$ python -q
>>> import numpy as np
>>> import numpy.linalg as la
>>> np.set_printoptions(precision=1, suppress=True, linewidth=120)
>>> q, _ = la.qr(np.array([[-0.9, -2.2, 0.0],
...     [0.9, -2.3, 0.5],
...     [0.0, 2.0, 0.7],
...     [0.1, 0.7, -1.3],
...     [2.0, 1.3, 0.5],
...     [1.3, 1.2, 0.6],
...     [0.4, -1.6, 1.0],
...     [-1.7, -0.5, -1.2],
...     [0.5, 1.5, 0.4],
...     [-2.4, -1.6, -1.7]]))
>>> A = q @ q.T
>>> A.round(1) + 0
array([[ 0.2,  0.2, -0.1, -0.2, -0.2, -0.1,  0.2,  0. , -0.1,  0.1],
       [ 0.2,  0.4, -0.3,  0. ,  0.1,  0. ,  0.2, -0.1, -0.2, -0.1],
       [-0.1, -0.3,  0.4, -0.2, -0.1,  0. ,  0. ,  0. ,  0.2, -0.1],
       [-0.2,  0. , -0.2,  0.5,  0.2,  0. , -0.3,  0.1,  0. ,  0.1],
       [-0.2,  0.1, -0.1,  0.2,  0.3,  0.2, -0.1, -0.2,  0. , -0.2],
       [-0.1,  0. ,  0. ,  0. ,  0.2,  0.1,  0. , -0.1,  0.1, -0.2],
       [ 0.2,  0.2,  0. , -0.3, -0.1,  0. ,  0.3, -0.1, -0.1, -0.1],
       [ 0. , -0.1,  0. ,  0.1, -0.2, -0.1, -0.1,  0.2,  0. ,  0.3],
       [-0.1, -0.2,  0.2,  0. ,  0. ,  0.1, -0.1,  0. ,  0.1, -0.1],
       [ 0.1, -0.1, -0.1,  0.1, -0.2, -0.2, -0.1,  0.3, -0.1,  0.4]])
>>> # looks like rank 3
>>> [round(float(x), 1) for x in la.svd(A, compute_uv=False)[:3]]
[1.0, 1.0, 1.0]
>>> la.matrix_rank(A, rtol=0.1)
np.int64(3)
>>> np.argsort(-la.norm(A, axis=0).round(6), kind="stable")[:3]
array([3, 1, 9])
>>> def softmax(z):
...     e = np.exp(z - z.max(axis=-1, keepdims=True))
...     return e / e.sum(axis=-1, keepdims=True)
... 
>>> np.round(softmax(10 * A[4]), 1) + 0
array([0. , 0.1, 0. , 0.2, 0.6, 0.1, 0. , 0. , 0. , 0. ])
>>> softmax(A[4] + -1)
array([0.1, 0.1, 0.1, 0.1, 0.1, 0.1, 0.1, 0.1, 0.1, 0.1])
>>> S = A @ A.T / np.sqrt(10)
>>> softmax(S)
array([[0.1, 0.1, 0.1, 0.1, 0.1, 0.1, 0.1, 0.1, 0.1, 0.1],
       [0.1, 0.1, 0.1, 0.1, 0.1, 0.1, 0.1, 0.1, 0.1, 0.1],
       [0.1, 0.1, 0.1, 0.1, 0.1, 0.1, 0.1, 0.1, 0.1, 0.1],
       [0.1, 0.1, 0.1, 0.1, 0.1, 0.1, 0.1, 0.1, 0.1, 0.1],
       [0.1, 0.1, 0.1, 0.1, 0.1, 0.1, 0.1, 0.1, 0.1, 0.1],
       [0.1, 0.1, 0.1, 0.1, 0.1, 0.1, 0.1, 0.1, 0.1, 0.1],
       [0.1, 0.1, 0.1, 0.1, 0.1, 0.1, 0.1, 0.1, 0.1, 0.1],
       [0.1, 0.1, 0.1, 0.1, 0.1, 0.1, 0.1, 0.1, 0.1, 0.1],
       [0.1, 0.1, 0.1, 0.1, 0.1, 0.1, 0.1, 0.1, 0.1, 0.1],
       [0.1, 0.1, 0.1, 0.1, 0.1, 0.1, 0.1, 0.1, 0.1, 0.1]])
>>> softmax(S + np.triu(np.full(S.shape, -np.inf), 1))
array([[1. , 0. , 0. , 0. , 0. , 0. , 0. , 0. , 0. , 0. ],
       [0.5, 0.5, 0. , 0. , 0. , 0. , 0. , 0. , 0. , 0. ],
       [0.3, 0.3, 0.4, 0. , 0. , 0. , 0. , 0. , 0. , 0. ],
       [0.2, 0.2, 0.2, 0.3, 0. , 0. , 0. , 0. , 0. , 0. ],
       [0.2, 0.2, 0.2, 0.2, 0.2, 0. , 0. , 0. , 0. , 0. ],
       [0.2, 0.2, 0.2, 0.2, 0.2, 0.2, 0. , 0. , 0. , 0. ],
       [0.1, 0.2, 0.1, 0.1, 0.1, 0.1, 0.2, 0. , 0. , 0. ],
       [0.1, 0.1, 0.1, 0.1, 0.1, 0.1, 0.1, 0.1, 0. , 0. ],
       [0.1, 0.1, 0.1, 0.1, 0.1, 0.1, 0.1, 0.1, 0.1, 0. ],
       [0.1, 0.1, 0.1, 0.1, 0.1, 0.1, 0.1, 0.1, 0.1, 0.1]])
>>> x0 = np.array([-1, -2, 0, 2, -2, -1, -2, -1, -2, 1])
>>> np.round(A @ np.eye(10)[6], 1) + 0
array([ 0.2,  0.2,  0. , -0.3, -0.1,  0. ,  0.3, -0.1, -0.1, -0.1])
>>> np.round((A * x0).sum(axis=1), 1) + 0
array([-0.5, -1.4,  0. ,  1.4, -0.5, -0.4, -1.5,  1.3,  0. ,  1.5])
>>> np.round(A @ x0, 1) + 0
array([-0.5, -1.4,  0. ,  1.4, -0.5, -0.4, -1.5,  1.3,  0. ,  1.5])
>>> np.round(np.einsum("ij,j->i", A, x0), 1) + 0
array([-0.5, -1.4,  0. ,  1.4, -0.5, -0.4, -1.5,  1.3,  0. ,  1.5])
>>> np.sign((A @ x0).round(6))
array([-1., -1.,  1.,  1., -1., -1., -1.,  1.,  1.,  1.])
>>> X = np.load("w.npy")
>>> X
array([[ 0,  0,  1,  3, -2,  0, -2,  2,  0],
       [ 1, -3,  3,  3, -1,  3,  0, -1, -1],
       [-3, -1,  3,  3,  3,  3,  3, -2, -2],
       [ 1, -3,  3,  3, -1,  3,  0, -1, -1],
       [-3, -1,  2, -3,  1,  0,  1,  3,  2]])
>>> # rows 1 and 3 are equal
>>> Uu, sv, VT = la.svd(X)
>>> evecs = VT[:(sv > 1e-8).sum()]
>>> rng = np.random.default_rng(42044)
>>> x0 = X[4] + 2 * X[2] + rng.integers(2) * np.eye(9)[4]
>>> x0
array([-9., -3.,  8.,  3.,  7.,  6.,  7., -1., -2.])
>>> la.matrix_rank(np.vstack([X, x0]))
np.int64(4)
>>> np.round(evecs.T @ evecs, 1) + 0
array([[ 0.6, -0.2, -0.2, -0.1, -0.3,  0. , -0.2, -0.3,  0. ],
       [-0.2,  0.5, -0.3,  0.1,  0.1, -0.3,  0. ,  0. , -0.1],
       [-0.2, -0.3,  0.4,  0.1,  0. ,  0.3,  0.1,  0.2,  0. ],
       [-0.1,  0.1,  0.1,  0.8, -0.1,  0.1, -0.1,  0. , -0.3],
       [-0.3,  0.1,  0. , -0.1,  0.4,  0. ,  0.3, -0.2, -0.1],
       [ 0. , -0.3,  0.3,  0.1,  0. ,  0.3,  0.1, -0.1, -0.1],
       [-0.2,  0. ,  0.1, -0.1,  0.3,  0.1,  0.3, -0.2, -0.1],
       [-0.3,  0. ,  0.2,  0. , -0.2, -0.1, -0.2,  0.6,  0.2],
       [ 0. , -0.1,  0. , -0.3, -0.1, -0.1, -0.1,  0.2,  0.2]])
>>> np.allclose(evecs.T @ evecs @ x0, x0)
True
